$ python3 -q
>>> import numpy as np
>>> from numpy import linalg as LA
>>> np.set_printoptions(precision=1, suppress=True, linewidth=160)
>>> tidy = lambda a: np.round(a, 1) + 0
>>> W0 = np.load("x.npy")
>>> print(W0)
[[2. 5. 0. 0. 0. 0. 0. 0. 0.]
 [5. 3. 5. 0. 0. 0. 0. 0. 0.]
 [0. 5. 2. 5. 0. 0. 0. 0. 0.]
 [0. 0. 5. 2. 5. 0. 0. 0. 0.]
 [0. 0. 0. 5. 0. 5. 0. 0. 0.]
 [0. 0. 0. 0. 5. 0. 5. 0. 0.]
 [0. 0. 0. 0. 0. 5. 0. 5. 0.]
 [0. 0. 0. 0. 0. 0. 5. 1. 5.]
 [0. 0. 0. 0. 0. 0. 0. 5. 1.]]
>>> rng = np.random.default_rng(3233)
>>> z = rng.permutation(9)
>>> print(z)
[7 6 4 1 0 8 5 2 3]
>>> M2 = W0[z][:, z]
>>> print(tidy(np.sort(np.abs(LA.eigvals(M2)))))
[ 1.   1.7  4.3  4.5  6.6  7.2  8.9  9.1 11. ]
>>> print(M2)
[[1. 5. 0. 0. 0. 5. 0. 0. 0.]
 [5. 0. 0. 0. 0. 0. 5. 0. 0.]
 [0. 0. 0. 0. 0. 0. 5. 0. 5.]
 [0. 0. 0. 3. 5. 0. 0. 5. 0.]
 [0. 0. 0. 5. 2. 0. 0. 0. 0.]
 [5. 0. 0. 0. 0. 1. 0. 0. 0.]
 [0. 5. 5. 0. 0. 0. 0. 0. 0.]
 [0. 0. 0. 5. 0. 0. 0. 2. 5.]
 [0. 0. 5. 0. 0. 0. 0. 5. 2.]]
>>> print(np.trace(M2))
11.0
>>> M = np.array([[3.1, -1.0, -1.0, -2.0, -1.0, 0.0],
...     [2.0, 3.1, 2.0, -2.0, 3.0, -3.0],
...     [-2.0, -2.0, 3.1, 2.0, -2.0, 3.0],
...     [-1.0, -3.0, -3.0, -0.9, 1.0, 0.0],
...     [1.0, -2.0, -1.0, 0.0, -2.9, 2.0],
...     [3.0, -1.0, -1.0, -2.0, -1.0, 0.1]])
>>> print(M)
[[ 3.1 -1.  -1.  -2.  -1.   0. ]
 [ 2.   3.1  2.  -2.   3.  -3. ]
 [-2.  -2.   3.1  2.  -2.   3. ]
 [-1.  -3.  -3.  -0.9  1.   0. ]
 [ 1.  -2.  -1.   0.  -2.9  2. ]
 [ 3.  -1.  -1.  -2.  -1.   0.1]]
>>> gram = M.T @ M
>>> print(tidy(LA.svd(M, compute_uv=False) ** 2))
[71.9 47.1 22.4  4.7  0.   0. ]
>>> M2 = np.array([[2, 1, -1],
...     [0, -3, -3],
...     [0, -3, -1],
...     [0, -3, 2],
...     [1, -1, -3],
...     [0, -1, 2]])
>>> print(tidy(M @ M2))
[[  5.2  16.1  -0.1]
 [  7.   -7.3 -32.3]
 [ -6.  -12.3  20.9]
 [ -1.   18.7   8.2]
 [ -0.9  10.9  18.7]
 [  5.   15.9   0.2]]
>>> print(tidy(np.einsum("ij,ij->i", M, M)))
[16.6 39.6 34.6 20.8 18.4 16. ]
>>> print(LA.matrix_rank(M @ M2))
3
>>> print(tidy(np.einsum("ik,kj->ij", M, M2)))
[[  5.2  16.1  -0.1]
 [  7.   -7.3 -32.3]
 [ -6.  -12.3  20.9]
 [ -1.   18.7   8.2]
 [ -0.9  10.9  18.7]
 [  5.   15.9   0.2]]
>>> print(tidy(M2.T @ M.T))
[[  5.2   7.   -6.   -1.   -0.9   5. ]
 [ 16.1  -7.3 -12.3  18.7  10.9  15.9]
 [ -0.1 -32.3  20.9   8.2  18.7   0.2]]
>>> print(tidy(np.einsum("ik,kj->ji", M, M2)))
[[  5.2   7.   -6.   -1.   -0.9   5. ]
 [ 16.1  -7.3 -12.3  18.7  10.9  15.9]
 [ -0.1 -32.3  20.9   8.2  18.7   0.2]]
>>> M2 @ M
Traceback (most recent call last):
  File "<python-input-24>", line 1, in <module>
    M2 @ M
    ~~~^~~
ValueError: matmul: Input operand 1 has a mismatch in its core dimension 0, with gufunc signature (n?,k),(k,m?)->(n?,m?) (size 6 is different from 3)
>>> evals, vecs = LA.eigh(W0)
>>> x = np.array([-1, 2, -1, 2, 0, 2, 0, -2, -1])
>>> print(tidy(LA.eigvalsh(W0[1:, 1:])))
[-8.9 -6.3 -3.8 -0.6  3.1  6.2  8.8 10.5]
>>> print(x @ W0 @ x)
-11.0
>>> print(tidy(vecs * np.maximum(evals, 0) @ vecs.T))
[[ 3.2  3.5  1.1 -0.3 -0.2  0.1  0.1  0.   0. ]
 [ 3.5  5.   3.2  0.9 -0.1 -0.2  0.   0.   0. ]
 [ 1.1  3.2  4.2  3.2  1.  -0.1 -0.2  0.   0.1]
 [-0.3  0.9  3.2  4.3  2.8  1.   0.  -0.2  0. ]
 [-0.2 -0.1  1.   2.8  3.2  2.5  1.1  0.  -0.3]
 [ 0.1 -0.2 -0.1  1.   2.5  3.2  2.5  1.  -0.1]
 [ 0.1  0.  -0.2  0.   1.1  2.5  3.1  2.6  1.2]
 [ 0.   0.   0.  -0.2  0.   1.   2.6  3.9  2.9]
 [ 0.   0.   0.1  0.  -0.3 -0.1  1.2  2.9  2.7]]
>>> arr = np.load("run12.npy")
>>> print(arr)
[[-1. -2.  0.  0.  0.  0.  0.]
 [-2. -1.  0.  0.  0.  0.  0.]
 [ 0.  0. -1. -2.  0.  0.  0.]
 [ 0.  0. -2. -1.  0.  0.  0.]
 [ 0.  0.  0.  0. -1. -2. -2.]
 [ 0.  0.  0.  0. -2. -1. -2.]
 [ 0.  0.  0.  0. -2. -2. -1.]]
>>> # symmetric, so the eigenvalues are real
>>> evals, vecs = LA.eigh(arr)
>>> x = np.array([0, 9, 1, 6, 6, 2, 6])
>>> print(tidy(vecs * np.maximum(evals, 0) @ vecs.T))
[[ 0.5 -0.5  0.   0.   0.   0.   0. ]
 [-0.5  0.5  0.   0.   0.   0.   0. ]
 [ 0.   0.   0.5 -0.5  0.   0.   0. ]
 [ 0.   0.  -0.5  0.5  0.   0.   0. ]
 [ 0.   0.   0.   0.   0.7 -0.3 -0.3]
 [ 0.   0.   0.   0.  -0.3  0.7 -0.3]
 [ 0.   0.   0.   0.  -0.3 -0.3  0.7]]
>>> print(x @ arr @ x)
-458.0
>>> print(tidy(vecs * np.abs(evals) @ vecs.T))
[[2.  1.  0.  0.  0.  0.  0. ]
 [1.  2.  0.  0.  0.  0.  0. ]
 [0.  0.  2.  1.  0.  0.  0. ]
 [0.  0.  1.  2.  0.  0.  0. ]
 [0.  0.  0.  0.  2.3 1.3 1.3]
 [0.  0.  0.  0.  1.3 2.3 1.3]
 [0.  0.  0.  0.  1.3 1.3 2.3]]
>>> print(tidy(LA.eigvalsh(arr[1:, 1:])))
[-5. -3. -1.  1.  1.  1.]
>>> z = rng.permutation(7)
>>> M2 = arr[:, z] * rng.choice([-1, 1], 7)
>>> print(M2)
[[-0. -0.  0. -1. -2.  0. -0.]
 [-0. -0.  0. -2. -1.  0. -0.]
 [-0. -0. -1.  0.  0.  0.  2.]
 [-0. -0. -2.  0.  0.  0.  1.]
 [ 1.  2.  0.  0.  0. -2. -0.]
 [ 2.  2.  0.  0.  0. -1. -0.]
 [ 2.  1.  0.  0.  0. -2. -0.]]
>>> U, _, vt = LA.svd(arr.T @ M2)
>>> print(z)
[4 6 2 0 1 5 3]
>>> print(tidy(LA.lstsq(arr, M2)[0]))
[[ 0.  0.  0.  1.  0.  0.  0.]
 [ 0.  0.  0.  0.  1.  0.  0.]
 [ 0.  0.  1.  0.  0.  0.  0.]
 [ 0.  0.  0.  0.  0.  0. -1.]
 [-1.  0.  0.  0.  0.  0.  0.]
 [ 0.  0.  0.  0.  0.  1.  0.]
 [ 0. -1.  0.  0.  0.  0.  0.]]
>>> print(tidy(U @ vt))
[[ 0.  0.  0.  1.  0.  0.  0.]
 [ 0.  0.  0.  0.  1.  0.  0.]
 [ 0.  0.  1.  0.  0.  0.  0.]
 [ 0.  0.  0.  0.  0.  0. -1.]
 [-1.  0.  0.  0.  0.  0.  0.]
 [ 0.  0.  0.  0.  0.  1.  0.]
 [ 0. -1.  0.  0.  0.  0.  0.]]
>>> m1 = np.load("mat.npy")
>>> print(m1)
[[-1  1 -2 -3]
 [ 1 -1  1 -1]
 [-3  4 -3 -5]
 [ 0  0  0  0]
 [ 0  0  0  0]
 [-3  4 -3 -5]
 [-1  1 -2 -3]
 [ 1  0  1 -2]
 [-1  1 -2 -3]
 [ 0  0  0  0]
 [-2  3 -1 -2]
 [ 0  0  0  0]
 [ 1  0  1 -2]
 [ 0  0  0  0]
 [ 0  0  0  0]
 [-2  4 -1 -3]
 [-1  1 -2 -3]
 [ 0  1  0 -1]
 [ 1 -1  1 -1]]
>>> print(tidy(LA.norm(m1, "nuc")))
22.9
>>> print(m1[14] @ m1[12])
0
>>> print(tidy(LA.norm(m1[14] - m1[12])))
2.4
>>> cen = m1 - m1.mean(axis=0)
>>> vecs = LA.svd(cen)[2][:3]
>>> M2 = cen - cen @ vecs.T @ vecs
>>> print(tidy((cen @ vecs.T).std(axis=0)))
[2.7 0.8 0.7]
>>> print(tidy(LA.norm(M2) / LA.norm(cen)))
0.0
>>> print(tidy(M2.std(axis=0)))
[0.1 0.  0.  0. ]
>>> print(tidy(np.cov(cen @ vecs.T, rowvar=False)))
[[7.5 0.  0. ]
 [0.  0.7 0. ]
 [0.  0.  0.5]]
>>> def softmax(z):
...     e = np.exp(z - z.max(axis=-1, keepdims=True))
...     return e / e.sum(axis=-1, keepdims=True)
... 
>>> print(tidy(softmax(m1).sum(axis=1)))
[1. 1. 1. 1. 1. 1. 1. 1. 1. 1. 1. 1. 1. 1. 1. 1. 1. 1. 1.]
>>> print(tidy(softmax(m1[18] + 4)))
[0.4 0.1 0.4 0.1]
>>> att = m1 @ m1.T / np.sqrt(4)
>>> print(softmax(att).round(6).argmax(axis=1))
[2 1 2 0 0 2 2 7 2 0 2 0 7 0 0 2 2 2 1]
>>> x = np.array([5, -5, -2, -4])
>>> rhs = m1 @ x
>>> print(rhs)
[  6  12  -9   0   0  -9   6  11   6   0 -15   0  11   0   0 -16   6  -1  12]
>>> try:
...     LA.solve(m1, rhs)
... except LA.LinAlgError as e:
...     print(repr(e))
... 
LinAlgError('Last 2 dimensions of the array must be square')
>>> rhs = rhs + 0.3 * rng.normal(size=19)
>>> print(tidy(rhs))
[  6.3  12.5  -9.   -0.6   0.   -8.6   6.   10.8   6.1   0.2 -15.5   0.   11.5   0.   -0.7 -16.1   6.2  -0.9  12.3]
>>> c, *_ = LA.lstsq(m1, rhs)
>>> print(tidy(LA.norm(rhs - m1 @ c)))
1.2
